% python3 -q
>>> import numpy as np
>>> np.set_printoptions(precision=3, suppress=True, linewidth=160, legacy="1.25")
>>> tidy = lambda a: np.round(a, 3) + 0
>>> feats = np.loadtxt("m.csv", delimiter=",")
>>> feats
array([[ 1.981,  4.088,  8.056, -6.99 , -0.923],
       [ 1.984,  4.014,  8.081, -7.014, -1.03 ],
       [ 1.933,  4.071,  7.967, -7.057, -0.964],
       [ 1.867,  4.132,  7.916, -7.022, -1.051],
       [ 2.099,  3.997,  7.961, -7.038, -0.925],
       [ 3.964,  6.981, -6.994,  1.043,  1.977],
       [ 3.973,  6.95 , -7.013,  1.053,  1.93 ],
       [ 3.973,  7.014, -7.001,  0.912,  2.026],
       [ 4.052,  6.936, -6.939,  0.989,  2.014],
       [ 3.984,  6.938, -7.005,  0.865,  2.022],
       [ 7.993,  3.902,  3.034, -3.929,  4.942],
       [ 7.981,  4.077,  3.017, -4.051,  5.095],
       [ 7.952,  4.115,  2.97 , -3.909,  5.002],
       [ 8.022,  3.929,  3.106, -4.01 ,  5.035],
       [ 8.007,  3.992,  3.051, -3.993,  5.008]])
>>> labels = feats[:, 2] > np.median(feats[:, 2])
>>> u = feats[labels].mean(axis=0) - feats[~labels].mean(axis=0)
>>> (((feats - feats.mean(axis=0)) @ u > 0) == labels).mean()
0.8
>>> ((feats - feats.mean(axis=0)) @ u > 0).astype(int)
array([1, 1, 1, 1, 1, 0, 0, 0, 0, 0, 1, 1, 1, 1, 1])
>>> cen = feats - feats.mean(axis=0)
>>> evecs = np.linalg.svd(cen)[2][:3]
>>> M2 = cen - cen @ evecs.T @ evecs
>>> tidy(np.linalg.norm(M2) / np.linalg.norm(cen))
0.006
>>> tidy((cen @ evecs.T).std(axis=0))
array([7.232, 3.404, 0.066])
>>> np.linalg.norm(M2, axis=1).round(6).argmax()
9
>>> tidy(M2.std(axis=0))
array([0.01 , 0.028, 0.021, 0.029, 0.011])
>>> C2 = np.cov(feats, rowvar=False)
>>> C2.shape
(5, 5)
>>> tidy(np.polyfit(feats[:, 4], feats[:, 3], 1))
array([ 0.502, -4.352])
>>> tidy(np.linalg.eigvalsh(C2)[::-1])
array([56.03 , 12.413,  0.005,  0.002,  0.   ])
>>> np.argsort(-feats.std(axis=0).round(6), kind="stable")
array([2, 3, 0, 4, 1])
>>> np.argwhere(np.triu(np.abs(np.corrcoef(feats.T)) > 0.8, 1))
array([[0, 4],
       [1, 2],
       [1, 3],
       [2, 3]])
>>> Uu, sigma, vt = np.linalg.svd(feats)
>>> tidy(sigma)
array([32.648, 26.981, 10.99 ,  0.2  ,  0.159])
>>> M2 = Uu[:, :3] @ np.diag(sigma[:3]) @ vt[:3]
>>> np.linalg.matrix_rank(M2)
3
>>> np.linalg.matrix_rank(feats, rtol=0.05)
3
>>> tidy(np.linalg.norm(feats - M2, 2)), tidy(sigma[3])
(0.2, 0.2)
>>> tidy(np.abs(feats - M2).max())
0.083
>>> dist = np.linalg.norm(feats[:, None] - feats[None], axis=-1)
>>> dist.shape
(15, 15)
>>> np.linalg.matrix_rank(dist ** 2)
7
>>> tidy(dist[:5, :5])
array([[0.   , 0.135, 0.129, 0.228, 0.183],
       [0.135, 0.   , 0.158, 0.235, 0.199],
       [0.129, 0.158, 0.   , 0.14 , 0.187],
       [0.228, 0.235, 0.14 , 0.   , 0.3  ],
       [0.183, 0.199, 0.187, 0.3  , 0.   ]])
>>> E = np.array([[-3, -3, -1, -4, -3, 0, 0, -5, -3],
...     [6, -2, 2, 4, 2, 0, 0, 2, -6],
...     [0, -2, 0, -1, -1, 0, 0, -2, -3],
...     [3, -1, 1, 2, 1, 0, 0, 1, -3],
...     [-6, 2, -2, -4, -2, 0, 0, -2, 6]])
>>> E
array([[-3, -3, -1, -4, -3,  0,  0, -5, -3],
       [ 6, -2,  2,  4,  2,  0,  0,  2, -6],
       [ 0, -2,  0, -1, -1,  0,  0, -2, -3],
       [ 3, -1,  1,  2,  1,  0,  0,  1, -3],
       [-6,  2, -2, -4, -2,  0,  0, -2,  6]])
>>> # looks like rank 2
>>> r = np.linalg.matrix_rank(E)
>>> r
2
>>> null = np.linalg.svd(E)[2][r:].T
>>> [int(np.linalg.matrix_rank(E[:i])) for i in range(1, len(E) + 1)]
[1, 2, 2, 2, 2]
>>> np.allclose(E @ null, 0)
True
>>> [int(np.linalg.matrix_rank(np.delete(E, i, axis=0))) for i in range(5)]
[2, 2, 2, 2, 2]
>>> [int(np.linalg.matrix_rank(E[:, :j + 1])) for j in range(9)]
[1, 2, 2, 2, 2, 2, 2, 2, 2]
>>> null.shape
(9, 7)
>>> np.linalg.matrix_rank(E.T @ E), np.linalg.matrix_rank(E @ E.T)
(2, 2)
>>> Uu, sigma, vt = np.linalg.svd(E)
>>> tidy(sigma)
array([15.653,  9.273,  0.   ,  0.   ,  0.   ])
>>> M2 = Uu[:, :2] @ np.diag(sigma[:2]) @ vt[:2]
>>> tidy(np.abs(E - M2).max())
0.0
>>> np.linalg.matrix_rank(M2)
2
>>> np.linalg.matrix_rank(E, rtol=0.05)
2
>>> M2 = E[0, 0] * E[1:] - np.outer(E[1:, 0], E[0])
>>> M2
array([[  0,  24,   0,  12,  12,   0,   0,  24,  36],
       [  0,   6,   0,   3,   3,   0,   0,   6,   9],
       [  0,  12,   0,   6,   6,   0,   0,  12,  18],
       [  0, -24,   0, -12, -12,   0,   0, -24, -36]])
>>> np.flatnonzero(~M2.round(6).any(axis=1))
array([], dtype=int64)
>>> Uu, sigma, vt = np.linalg.svd(M2)
>>> evecs = vt[:(sigma > 1e-8).sum()]
>>> rng = np.random.default_rng(3)
>>> vec = M2[3] + 5 * M2[2] + rng.integers(2) * np.eye(9)[4]
>>> vec
array([ 0., 36.,  0., 18., 19.,  0.,  0., 36., 54.])
>>> np.allclose(evecs.T @ evecs @ vec, vec)
False
>>> tidy(np.linalg.norm(vec - evecs.T @ evecs @ vec))
0.973
>>> np.linalg.matrix_rank(np.vstack([M2, vec]))
2
>>> K = np.array([[-3, 6, 3],
...     [3, -6, -3],
...     [2, 2, 1],
...     [2, 2, 1],
...     [-3, 2, 1],
...     [-1, 6, 3],
...     [-1, 0, 0],
...     [2, -6, -3],
...     [-2, -6, -3],
...     [-2, -2, -1],
...     [2, 6, 3]])
>>> Z = K[[10, 4]].astype(float)
>>> for _ in range(7):
...     labels = np.linalg.norm(K[:, None] - Z, axis=-1).argmin(axis=1)
...     Z = np.array([K[labels == j].mean(axis=0) for j in range(2)])
... 
>>> labels
array([0, 1, 0, 0, 0, 0, 0, 1, 1, 1, 0])
>>> np.bincount(labels)
array([7, 4])
>>> Uu, sigma, vt = np.linalg.svd(K)
>>> evecs = vt[:(sigma > 1e-8).sum()]
>>> vec = K[4] + 2 * K[6] + rng.integers(2) * np.eye(3)[2]
>>> vec
array([-5.,  2.,  1.])
>>> tidy(np.diag(evecs.T @ evecs))
array([1. , 0.8, 0.2])
>>> tidy(evecs.T @ evecs)
array([[1. , 0. , 0. ],
       [0. , 0.8, 0.4],
       [0. , 0.4, 0.2]])
>>> cen = K - K.mean(axis=0)
>>> evecs = np.linalg.svd(cen)[2][:2]
>>> M2 = cen - cen @ evecs.T @ evecs
>>> tidy(M2.std(axis=0))
array([0., 0., 0.])
>>> tidy((cen @ evecs.T).std(axis=0))
array([5.144, 2.132])
>>> tidy(np.cov(cen @ evecs.T, rowvar=False))
array([[29.111,  0.   ],
       [ 0.   ,  4.998]])
>>> cen = K - K.mean(axis=1)
Traceback (most recent call last):
  File "<python-input-79>", line 1, in <module>
    cen = K - K.mean(axis=1)
          ~~^~~~~~~~~~~~~~~~
ValueError: operands could not be broadcast together with shapes (11,3) (11,) 
>>> cen = K - K.mean(axis=0)
>>> Uu, sigma, vt = np.linalg.svd(cen, full_matrices=False)
>>> np.searchsorted(np.cumsum(sigma ** 2) / (sigma ** 2).sum(), 0.9) + 1
2
>>> tidy((sigma ** 2).sum() ** 2 / (sigma ** 4).sum())
1.334
>>> C2 = np.cov(K, rowvar=False)
>>> np.argwhere(np.triu(np.abs(np.corrcoef(K.T)) > 0.8, 1))
array([[1, 2]])
>>> tidy(np.polyfit(K[:, 1], K[:, 2], 1))
array([0.5, 0. ])
>>> tidy(np.corrcoef(K.T))
array([[ 1.   , -0.214, -0.214],
       [-0.214,  1.   ,  1.   ],
       [-0.214,  1.   ,  1.   ]])
>>> np.median(K, axis=0)
array([-1.,  2.,  1.])
>>> tidy(C2)
array([[ 5.291, -2.364, -1.182],
       [-2.364, 23.055, 11.527],
       [-1.182, 11.527,  5.764]])
>>> np.argsort(-K.std(axis=0).round(6), kind="stable")
array([1, 2, 0])
>>> J = np.loadtxt("layer5.csv", delimiter=",")
>>> J
array([[ 2.833, -5.971, -4.907,  1.028],
       [ 3.005, -5.98 , -5.089,  0.938],
       [ 2.9  , -5.962, -5.019,  1.038],
       [ 3.13 , -5.839, -5.021,  1.039],
       [ 2.94 , -6.079, -5.057,  1.034],
       [ 3.164, -5.994, -5.031,  1.097],
       [ 2.873, -6.003, -5.002,  0.955],
       [ 3.07 , -5.978, -5.104,  1.076],
       [ 2.934, -5.849, -4.996,  1.189],
       [ 3.082, -6.003, -4.808,  1.025],
       [ 2.874, -5.949, -5.03 ,  0.882],
       [ 3.074, -6.086, -4.957,  0.94 ],
       [ 2.965, -6.053, -5.042,  0.983],
       [-6.996, -4.032, -7.132,  9.047],
       [-6.985, -3.881, -6.688,  9.046],
       [-7.186, -3.951, -7.072,  8.986],
       [-6.914, -4.106, -7.127,  9.177],
       [-6.923, -4.046, -7.019,  9.067],
       [-6.995, -4.062, -6.869,  8.88 ],
       [-7.002, -3.965, -6.989,  8.884],
       [-6.971, -4.001, -6.871,  9.002],
       [-6.975, -4.058, -7.012,  8.937],
       [-6.975, -4.053, -7.058,  9.115],
       [-6.857, -3.942, -6.857,  8.946],
       [-7.248, -4.035, -7.111,  8.961],
       [-7.016, -3.976, -6.899,  9.191]])
>>> vec = np.array([2, -9, -9, -4])
>>> rhs = J @ vec
>>> tidy(np.linalg.lstsq(J, rhs)[0])
array([ 2., -9., -9., -4.])
>>> rhs = rhs + 0.05 * rng.normal(size=26)
>>> tidy(rhs)
array([ 99.328, 101.9  , 100.449,  99.821, 101.957, 101.064, 100.959, 101.531,  98.883,  99.374, 101.013, 101.761, 101.82 ,  50.243,  44.947,  48.915,  50.549,
        49.519,  48.859,  49.047,  47.975,  49.959,  49.564,  47.684,  50.001,  47.176])
>>> coef, *_ = np.linalg.lstsq(J, rhs)
>>> tidy(np.linalg.norm(rhs - J @ coef))
0.276
>>> coef.round()
array([ 2., -9., -9., -4.])
>>> tidy(J.T @ (rhs - J @ coef))
array([0., 0., 0., 0.])
>>> tidy(coef)
array([ 2.047, -8.957, -9.011, -3.951])
>>> [round(float(np.linalg.norm(np.linalg.solve(J.T @ J + lam * np.eye(4), J.T @ rhs))), 2) for lam in (0, 1, 10, 100)]
[13.46, 12.12, 11.92, 10.8]
>>> t = np.sort(rng.uniform(-2, 2, 35))
>>> data = np.c_[t, t ** 2, t ** 3] @ np.array([[3, 2, 0], [0, 0, 0], [1, 3, 3]])
>>> tidy(data)
array([[-12.266, -23.647, -19.89 ],
       [ -9.293, -16.424, -13.15 ],
       [ -8.797, -15.257, -12.075],
       [ -7.075, -11.323,  -8.493],
       [ -5.928,  -8.832,  -6.275],
       [ -5.427,  -7.787,  -5.36 ],
       [ -5.12 ,  -7.163,  -4.82 ],
       [ -4.8  ,  -6.523,  -4.273],
       [ -3.421,  -3.973,  -2.176],
       [ -3.072,  -3.392,  -1.728],
       [ -2.948,  -3.193,  -1.579],
       [ -1.636,  -1.388,  -0.382],
       [ -1.349,  -1.078,  -0.229],
       [ -1.269,  -0.997,  -0.194],
       [ -0.88 ,  -0.641,  -0.07 ],
       [ -0.244,  -0.164,  -0.002],
       [  0.757,   0.54 ,   0.045],
       [  1.447,   1.18 ,   0.276],
       [  1.702,   1.463,   0.423],
       [  2.143,   2.014,   0.752],
       [  2.191,   2.078,   0.794],
       [  2.585,   2.635,   1.173],
       [  2.881,   3.087,   1.5  ],
       [  3.051,   3.358,   1.702],
       [  3.368,   3.883,   2.105],
       [  3.805,   4.647,   2.713],
       [  3.925,   4.863,   2.888],
       [  4.213,   5.394,   3.324],
       [  4.585,   6.105,   3.918],
       [  5.94 ,   8.857,   6.296],
       [  6.256,   9.532,   6.893],
       [  6.936,  11.014,   8.216],
       [  7.725,  12.785,   9.815],
       [  8.012,  13.437,  10.41 ],
       [ 10.318,  18.873,  15.422]])
>>> # looks like rank 2
>>> cen = data - data.mean(axis=1)
Traceback (most recent call last):
  File "<python-input-108>", line 1, in <module>
    cen = data - data.mean(axis=1)
          ~~~~~^~~~~~~~~~~~~~~~~~~
ValueError: operands could not be broadcast together with shapes (35,3) (35,) 
>>> cen = data - data.mean(axis=0)
>>> Uu, sigma, vt = np.linalg.svd(cen, full_matrices=False)
>>> tidy(vt[0] * np.sign(vt[0, np.abs(vt[0]).argmax()]))
array([0.433, 0.715, 0.549])
>>> np.linalg.matrix_rank(cen)
2
>>> np.linalg.cond(data) > 100
True
>>> [round(float(x), 3) for x in np.linalg.svd(data, compute_uv=False)[:3]]
[71.584, 6.54, 0.0]
>>> np.linalg.matrix_rank(data, rtol=0.1)
1
>>> w1 = np.array([[1, -2, 0, 2, 1, 0], [-1, 2, -2, 3, -2, 1], [0, -3, 0, 3, 0, -2]])
>>> coef = np.array([2, 0, -1, -2, 5, 2])
>>> hid = np.maximum(data @ w1 + coef, 0)
>>> tidy((hid > 0).mean(axis=0))
array([0.829, 0.457, 0.429, 0.543, 0.714, 0.829])
>>> Z = np.array([[3, 0, 0], [3, 3, 2], [2, 2, 1], [2, 3, 0], [2, 0, 0], [2, 0, 2]])
>>> w1 @ Z
array([[  3,   0,  -4],
       [  3,  11,   4],
       [ -7,   0, -10]])
>>> r = np.linalg.matrix_rank(data)
>>> r
2
>>> null = np.linalg.svd(data)[2][r:].T
>>> tidy(null[:, 0] / null[np.abs(null[:, 0]).round(6).argmax(), 0])
array([-0.667,  1.   , -0.778])
>>> tidy(null @ null.T)
array([[ 0.217, -0.325,  0.253],
       [-0.325,  0.488, -0.38 ],
       [ 0.253, -0.38 ,  0.295]])
>>> [int(np.linalg.matrix_rank(np.delete(data, i, axis=0))) for i in range(35)]
[2, 2, 2, 2, 2, 2, 2, 2, 2, 2, 2, 2, 2, 2, 2, 2, 2, 2, 2, 2, 2, 2, 2, 2, 2, 2, 2, 2, 2, 2, 2, 2, 2, 2, 2]
>>> [int(np.linalg.matrix_rank(data[:i])) for i in range(1, len(data) + 1)]
[1, 2, 2, 2, 2, 2, 2, 2, 2, 2, 2, 2, 2, 2, 2, 2, 2, 2, 2, 2, 2, 2, 2, 2, 2, 2, 2, 2, 2, 2, 2, 2, 2, 2, 2]
>>> null.shape
(3, 1)
>>> np.allclose(data @ null, 0)
True
>>> [int(np.linalg.matrix_rank(data[:, :j + 1])) for j in range(3)]
[1, 2, 2]
>>> np.linalg.matrix_rank(data.T @ data), np.linalg.matrix_rank(data @ data.T)
(2, 2)
>>> A = np.load("out14.npy")
>>> A
array([[ 3,  3, -1],
       [-1,  2, -3],
       [ 1, -3, -1]])
>>> tidy(np.linalg.eigvals(A).sum().real)
4.0
>>> tidy(np.linalg.det(2 * A)), tidy(np.linalg.det(A))
(-368.0, -46.0)
>>> vec = np.array([7, 9, -7])
>>> rhs = A @ vec
>>> rhs
array([ 55,  32, -13])
>>> tidy(np.linalg.solve(A.T, A[2]))
array([0., 0., 1.])
>>> tidy(np.linalg.solve(A, A[:, 0]))
array([1., 0., 0.])
>>> q, evecs = np.linalg.qr(A[:, :1])[0], np.linalg.qr(A[:, 1:])[0]
>>> sigma = np.linalg.svd(q.T @ evecs, compute_uv=False)
>>> (sigma > 0.9).sum()
0
>>> tidy(np.linalg.norm(q @ q.T - evecs @ evecs.T, 2))
1.0
>>> tidy(np.degrees(np.arccos(sigma.clip(0, 1))))
array([75.091])
>>> np.linalg.lstsq(K[:-1].T, K[-1])[2]
2
>>> tidy(np.trace(np.linalg.pinv(K) @ K))
2.0
>>> np.abs(np.diag(np.linalg.qr(K)[1])) > 1e-9
array([ True,  True, False])
>>> tidy(K @ np.linalg.pinv(K) @ K)
array([[-3.,  6.,  3.],
       [ 3., -6., -3.],
       [ 2.,  2.,  1.],
       [ 2.,  2.,  1.],
       [-3.,  2.,  1.],
       [-1.,  6.,  3.],
       [-1.,  0.,  0.],
       [ 2., -6., -3.],
       [-2., -6., -3.],
       [-2., -2., -1.],
       [ 2.,  6.,  3.]])
>>> np.unique(K.round(6), axis=0).shape
(10, 3)
>>> arr = np.load("x.npy")
>>> arr
array([[-0.034, -0.98 , -0.136, -1.549],
       [ 0.029, -0.5  , -0.078, -0.835],
       [-0.163, -2.686, -1.274, -4.156],
       [ 0.394, -0.359,  1.587, -0.378],
       [-0.601, -2.838, -2.889, -4.501],
       [-1.048, -3.001, -4.508, -5.025],
       [ 1.01 ,  0.39 ,  4.077,  0.942],
       [ 0.169, -0.459,  0.657, -0.597],
       [ 0.96 ,  0.499,  3.897,  0.932],
       [ 0.401, -0.267,  1.488, -0.399],
       [ 0.027, -0.958, -0.236, -1.586],
       [-0.059, -2.428, -0.419, -4.099],
       [-0.18 , -1.155, -0.923, -1.811],
       [ 0.023, -0.494, -0.144, -0.741],
       [ 0.239, -1.357,  0.494, -2.182],
       [ 0.659, -0.698,  2.156, -1.035],
       [ 0.109,  0.08 ,  0.816,  0.167],
       [ 0.802, -0.062,  3.094, -0.048],
       [-0.648, -2.269, -2.812, -3.821],
       [ 0.209,  0.144,  0.862,  0.198]])
>>> tidy(arr.sum(axis=0))
array([  2.298, -19.398,   5.709, -30.524])
>>> arr.shape
(20, 4)
>>> np.unravel_index(np.abs(arr).argmax(), arr.shape)
(5, 3)
>>> tidy(arr.mean(axis=0))
array([ 0.115, -0.97 ,  0.285, -1.526])
